$ python -q
>>> import numpy as np
>>> np.set_printoptions(precision=2, suppress=True, linewidth=160)
>>> def rnd(a):
...     return np.round(a, 2) + 0
... 
>>> t = np.deg2rad(149)
>>> mat = np.eye(3)
>>> mat[np.ix_([1, 0], [1, 0])] = [[np.cos(t), -np.sin(t)], [np.sin(t), np.cos(t)]]
>>> rnd(mat)
array([[-0.86,  0.52,  0.  ],
       [-0.52, -0.86,  0.  ],
       [ 0.  ,  0.  ,  1.  ]])
>>> gram = mat.T @ mat
>>> rnd(gram)
array([[1., 0., 0.],
       [0., 1., 0.],
       [0., 0., 1.]])
>>> np.allclose(gram, gram.T)
True
>>> (mat @ mat.T).shape
(3, 3)
>>> np.diag(gram)
array([1., 1., 1.])
>>> K = np.array([[-3, 0, -3], [-3, 2, 3], [0, -2, -1], [3, 1, -3]])
>>> K[-1] = K[0] + -3 * K[1]
>>> K
array([[ -3,   0,  -3],
       [ -3,   2,   3],
       [  0,  -2,  -1],
       [  6,  -6, -12]])
>>> # row 3 dominates
>>> Q, V = np.linalg.qr(mat[:, :2])[0], np.linalg.qr(mat[:, 2:])[0]
>>> sig = np.linalg.svd(Q.T @ V, compute_uv=False)
>>> (sig > 0.9).sum()
np.int64(0)
>>> sig
array([0.])
>>> rnd(np.linalg.norm(Q @ Q.T - V @ V.T, 2))
np.float64(1.0)
>>> Y = np.array([[2, 1], [2, 2]])
>>> M = np.kron(np.eye(2, dtype=int), Y)
>>> M
array([[2, 1, 0, 0],
       [2, 2, 0, 0],
       [0, 0, 2, 1],
       [0, 0, 2, 2]])
>>> P = np.triu(np.array([[1, 0, 1], [0, 2, 0], [1, 0, 4]]), 1) + np.eye(3)
>>> Y = P @ mat @ np.linalg.inv(P)
>>> np.linalg.matrix_rank(Y)
np.int64(3)
>>> rnd(np.linalg.det(Y))
np.float64(1.0)
>>> rnd(np.trace(Y)), rnd(np.trace(mat))
(np.float64(-0.71), np.float64(-0.71))
>>> rnd(P @ mat - mat @ P)
array([[0.  , 0.  , 1.86],
       [0.  , 0.  , 0.52],
       [0.  , 0.  , 0.  ]])
>>> M.ravel(order="F")
array([2, 2, 0, 0, 1, 2, 0, 0, 0, 0, 2, 2, 0, 0, 1, 2])
>>> M.reshape(2, -1)
array([[2, 1, 0, 0, 2, 2, 0, 0],
       [0, 0, 2, 1, 0, 0, 2, 2]])
>>> T = M.reshape(4, 2, -1)
>>> T[:, 0]
array([[2, 1],
       [2, 2],
       [0, 0],
       [0, 0]])
>>> np.einsum("ihd,jhd->hij", T, T).shape
(2, 4, 4)
